$ python3 -q
>>> import numpy as np
>>> np.set_printoptions(suppress=True, linewidth=160)
>>> arr = np.load("w.npy")
>>> print(arr)
[[ -3  -3  -3  -3  -3  -3]
 [ -3  -6  -6  -6  -6  -6]
 [ -3  -6  -9  -9  -9  -9]
 [ -3  -6  -9 -12 -12 -12]
 [ -3  -6  -9 -12 -15 -15]
 [ -3  -6  -9 -12 -15 -18]]
>>> x0 = np.array([0, 2, 3, 2, 2, -4])
>>> y = arr @ x0
>>> print(y)
[-15 -30 -39 -39 -33 -21]
>>> print(np.round(np.linalg.solve(arr, arr[:, 0]), 3))
[ 1. -0. -0. -0. -0. -0.]
>>> print(np.round(np.linalg.solve(arr.T, arr[1]), 3))
[-0.  1. -0. -0. -0. -0.]
>>> print(np.round(np.linalg.solve(arr, y + arr[:, 2]), 3))
[-0.  2.  4.  2.  2. -4.]
>>> Y = arr[0, 0] * arr[1:] - np.outer(arr[1:, 0], arr[0])
>>> print(Y)
[[ 0  9  9  9  9  9]
 [ 0  9 18 18 18 18]
 [ 0  9 18 27 27 27]
 [ 0  9 18 27 36 36]
 [ 0  9 18 27 36 45]]
>>> print(arr[:, 0] / arr[0, 0])
[1. 1. 1. 1. 1. 1.]
>>> print(np.linalg.matrix_rank(Y), np.linalg.matrix_rank(arr))
5 6
>>> print(Y.reshape(2, -1))
[[ 0  9  9  9  9  9  0  9 18 18 18 18  0  9 18]
 [27 27 27  0  9 18 27 36 36  0  9 18 27 36 45]]
>>> print(Y.reshape(-1, 2))
[[ 0  9]
 [ 9  9]
 [ 9  9]
 [ 0  9]
 [18 18]
 [18 18]
 [ 0  9]
 [18 27]
 [27 27]
 [ 0  9]
 [18 27]
 [36 36]
 [ 0  9]
 [18 27]
 [36 45]]
>>> T = Y.reshape(5, 2, -1)
>>> print(T.transpose(1, 0, 2))
[[[ 0  9  9]
  [ 0  9 18]
  [ 0  9 18]
  [ 0  9 18]
  [ 0  9 18]]

 [[ 9  9  9]
  [18 18 18]
  [27 27 27]
  [27 36 36]
  [27 36 45]]]
>>> print(np.einsum("ihd,jhd->hij", T, T).shape)
(2, 5, 5)
>>> print(np.round(np.linalg.eigvalsh(arr).min(), 3))
-51.621
>>> print([round(float(np.linalg.det(arr[:i, :i])), 2) + 0 for i in range(1, 7)])
[-3.0, 9.0, -27.0, 81.0, -243.0, 729.0]
>>> J = np.load("layer4.npy")
>>> print(J)
[[14.  0. 15.  6.  6.]
 [ 0.  5.  0.  0.  0.]
 [15.  0. 30. 10. 10.]
 [ 6.  0. 10.  9.  4.]
 [ 6.  0. 10.  4.  9.]]
>>> w, vecs = np.linalg.eigh(J)
>>> x0 = np.array([3, 0, 1, 0, -1])
>>> print(np.round(vecs * np.abs(w) @ vecs.T, 3) + 0)
[[14.  0. 15.  6.  6.]
 [ 0.  5.  0.  0.  0.]
 [15.  0. 30. 10. 10.]
 [ 6.  0. 10.  9.  4.]
 [ 6.  0. 10.  4.  9.]]
>>> print(round(x0 @ J @ x0 / (x0 @ x0), 3), round(float(w[0]), 3), round(w[-1], 3))
18.091 5.0 47.0
>>> print(np.round(vecs * np.sqrt(w) @ vecs.T, 3) + 0)
[[3.226 0.    1.65  0.66  0.66 ]
 [0.    2.236 0.    0.    0.   ]
 [1.65  0.    4.986 1.1   1.1  ]
 [0.66  0.    1.1   2.676 0.44 ]
 [0.66  0.    1.1   0.44  2.676]]
>>> print(np.round(np.linalg.eigvalsh(J[1:, 1:]), 3))
[ 5.  5.  5. 38.]
>>> print(np.abs(J).sum(axis=1).max(), np.round(np.abs(w).max(), 3))
65.0 47.0
